$ python -q
>>> import numpy as np
>>> np.set_printoptions(suppress=True, linewidth=160)
>>> arr = np.loadtxt("mat.csv", delimiter=",")
>>> arr
array([[  0.3,  -0.3,  -0.2],
       [  0.1,   0.8,   1.2],
       [  0.3,  -0.4,   0.9],
       [-14. , -18. ,  12. ],
       [  1.2,  -0.6,   1.3],
       [  1.5,  -0.8,  -0.4],
       [ -2. ,   1.3,   0.4],
       [  1.7,  -0.3,   1.3],
       [ -0.8,   0.8,  -0.4],
       [  0.1,   1.5,   0.5],
       [  0.3,   0.6,   0.3],
       [ -0.5,  -0.7,   1.9],
       [  0.4,  -0.5,   0.9],
       [ -0.3,  -0.2,   1.5],
       [ -0.6,  -1.9,  -0.6],
       [  0.3,  -2.9,  -1. ],
       [  0.1,   0.4,  -0.6],
       [ -0.6,   0.8,   0.7],
       [ -0.8,   0. ,  -1.7],
       [  0.3,  -0.6,  -0.8],
       [  0.1,   1. ,  -0.7],
       [  0.4,   0.6,  -1.8],
       [  0.2,  -0.6,  -0.2],
       [  1. ,  -0.9,   0.7],
       [  0.4,  -0.2,  -0.3]])
>>> C = arr[[24, 14]].astype(float)
>>> for _ in range(3):
...     idx = np.linalg.norm(arr[:, None] - C, axis=-1).argmin(axis=1)
...     C = np.array([arr[idx == j].mean(axis=0) for j in range(2)])
... 
>>> idx
array([0, 0, 0, 1, 0, 0, 0, 0, 0, 0, 0, 0, 0, 0, 0, 0, 0, 0, 0, 0, 0, 0, 0, 0, 0])
>>> np.bincount(idx)
array([24,  1])
>>> np.abs(C[1] - C[0]).argmax()
np.int64(1)
>>> idx = arr[:, 1] > np.median(arr[:, 1])
>>> r0 = arr[idx].mean(axis=0) - arr[~idx].mean(axis=0)
>>> np.argsort(-np.abs(r0).round(6), kind="stable")
array([1, 2, 0])
>>> other = np.c_[arr[:, :2] @ np.array([[9, -5], [9, 8]]), np.array([1, 3, 2, -1, -3, -1, -3, 3, 3, -3, -3, 1, 2, 2, -1, -3, 2, 3, -1, 0, 1, -3, 2, 1, 1])]
>>> other.round(2) + 0
array([[   0. ,   -3.9,    1. ],
       [   8.1,    5.9,    3. ],
       [  -0.9,   -4.7,    2. ],
       [-288. ,  -74. ,   -1. ],
       [   5.4,  -10.8,   -3. ],
       [   6.3,  -13.9,   -1. ],
       [  -6.3,   20.4,   -3. ],
       [  12.6,  -10.9,    3. ],
       [   0. ,   10.4,    3. ],
       [  14.4,   11.5,   -3. ],
       [   8.1,    3.3,   -3. ],
       [ -10.8,   -3.1,    1. ],
       [  -0.9,   -6. ,    2. ],
       [  -4.5,   -0.1,    2. ],
       [ -22.5,  -12.2,   -1. ],
       [ -23.4,  -24.7,   -3. ],
       [   4.5,    2.7,    2. ],
       [   1.8,    9.4,    3. ],
       [  -7.2,    4. ,   -1. ],
       [  -2.7,   -6.3,    0. ],
       [   9.9,    7.5,    1. ],
       [   9. ,    2.8,   -3. ],
       [  -3.6,   -5.8,    2. ],
       [   0.9,  -12.2,    1. ],
       [   1.8,   -3.6,    1. ]])
>>> np.round(np.linalg.norm(np.linalg.qr(arr)[0].T @ other, axis=0) ** 2 / ((other ** 2).sum(axis=0) + 1e-12), 2)
array([1.  , 1.  , 0.13])
>>> np.round(np.linalg.norm(other - arr @ np.linalg.lstsq(arr, other)[0], axis=0), 2) + 0
array([ 0.  ,  0.  , 10.18])
